$ python3 -q
>>> import numpy as np
>>> np.set_printoptions(precision=3, suppress=True, linewidth=140)
>>> tidy = lambda a: np.round(a, 3) + 0
>>> m1 = np.load("m.npy")
>>> m1
array([[ -5,  -5,  -5],
       [-20, -20, -20],
       [-20, -20, -20],
       [-10, -10, -10]])
>>> rank = np.linalg.matrix_rank(m1)
>>> rank
np.int64(1)
>>> ns = np.linalg.svd(m1)[2][rank:].T
>>> ns.shape
(3, 2)
>>> tidy(m1 @ ns)
array([[0., 0.],
       [0., 0.],
       [0., 0.],
       [0., 0.]])
>>> np.allclose(m1 @ ns, 0)
True
>>> ang = np.radians(180)
>>> r_ = np.eye(3)
>>> r_[2, 2] = r_[1, 1] = np.cos(ang)
>>> r_[2, 1], r_[1, 2] = -np.sin(ang), np.sin(ang)
>>> tidy(r_)
array([[ 1.,  0.,  0.],
       [ 0., -1.,  0.],
       [ 0.,  0., -1.]])
>>> A2 = m1 @ r_.T
>>> tidy(np.linalg.det(r_)), np.trace(r_)
(np.float64(1.0), np.float64(-1.0))
>>> try:
...     np.linalg.inv(m1)
... except np.linalg.LinAlgError as e:
...     print("failed:", e)
... 
failed: Last 2 dimensions of the array must be square
>>> tidy(m1 @ np.linalg.pinv(m1) @ m1)
array([[ -5.,  -5.,  -5.],
       [-20., -20., -20.],
       [-20., -20., -20.],
       [-10., -10., -10.]])
>>> u = np.array([3, 3, 2])
>>> np.array([np.convolve(row, u, "same") for row in m1])
array([[ -30,  -40,  -25],
       [-120, -160, -100],
       [-120, -160, -100],
       [ -60,  -80,  -50]])
>>> x0 = np.array([3, 1, 2])
>>> np.einsum("ij,j->i", m1, x0)
array([ -30, -120, -120,  -60])
>>> m1 @ x0
array([ -30, -120, -120,  -60])
>>> m1 @ np.ones(3)
array([-15., -60., -60., -30.])
>>> E = np.load("test12.npy")
>>> tidy(E)
array([[0.333, 0.333, 0.333],
       [0.5  , 0.5  , 0.   ],
       [0.   , 0.   , 1.   ]])
>>> # rows sum to 1
>>> tidy((E + E.T) / 2)
array([[0.333, 0.417, 0.167],
       [0.417, 0.5  , 0.   ],
       [0.167, 0.   , 1.   ]])
>>> np.linalg.determinant(E)
Traceback (most recent call last):
  File "<python-input-30>", line 1, in <module>
    np.linalg.determinant(E)
    ^^^^^^^^^^^^^^^^^^^^^
AttributeError: module 'numpy.linalg' has no attribute 'determinant'
>>> tidy(np.linalg.matrix_power(E, 3))
array([[0.231, 0.231, 0.537],
       [0.347, 0.347, 0.306],
       [0.   , 0.   , 1.   ]])
>>> np.allclose(E, E.T)
False
>>> Uu, sig, vt = np.linalg.svd(E)
>>> V = vt[:(sig > 1e-8).sum()]
>>> rng = np.random.default_rng(8433)
>>> x0 = E[2] + 3 * E[1] + rng.integers(2) * np.eye(3)[1]
>>> x0
array([1.5, 1.5, 1. ])
>>> np.linalg.matrix_rank(np.vstack([E, x0]))
np.int64(2)
>>> tidy(V.T @ V)
array([[0.5, 0.5, 0. ],
       [0.5, 0.5, 0. ],
       [0. , 0. , 1. ]])
>>> tidy(np.diag(V.T @ V))
array([0.5, 0.5, 1. ])
>>> tidy(np.linalg.norm(x0 - V.T @ V @ x0))
np.float64(0.0)
>>> np.linalg.cond(E) > 100
np.True_
>>> np.unique(E.round(6), axis=0).shape
(3, 3)
>>> try:
...     np.linalg.inv(E)
... except np.linalg.LinAlgError as e:
...     print(e)
... 
Singular matrix
>>> np.abs(np.diag(np.linalg.qr(E)[1])) > 1e-9
array([ True, False,  True])
>>> tidy(np.trace(np.linalg.pinv(E) @ E))
np.float64(2.0)
>>> M = np.load("w.npy")
>>> M
array([[2, 1, 2, 3],
       [1, 2, 1, 2],
       [2, 1, 2, 1],
       [3, 2, 1, 2]])
>>> try:
...     np.linalg.cholesky(M)
... except np.linalg.LinAlgError as e:
...     print("failed:", e)
... 
failed: Matrix is not positive definite
>>> tidy(np.linalg.eigvalsh(M).min())
np.float64(-1.414)
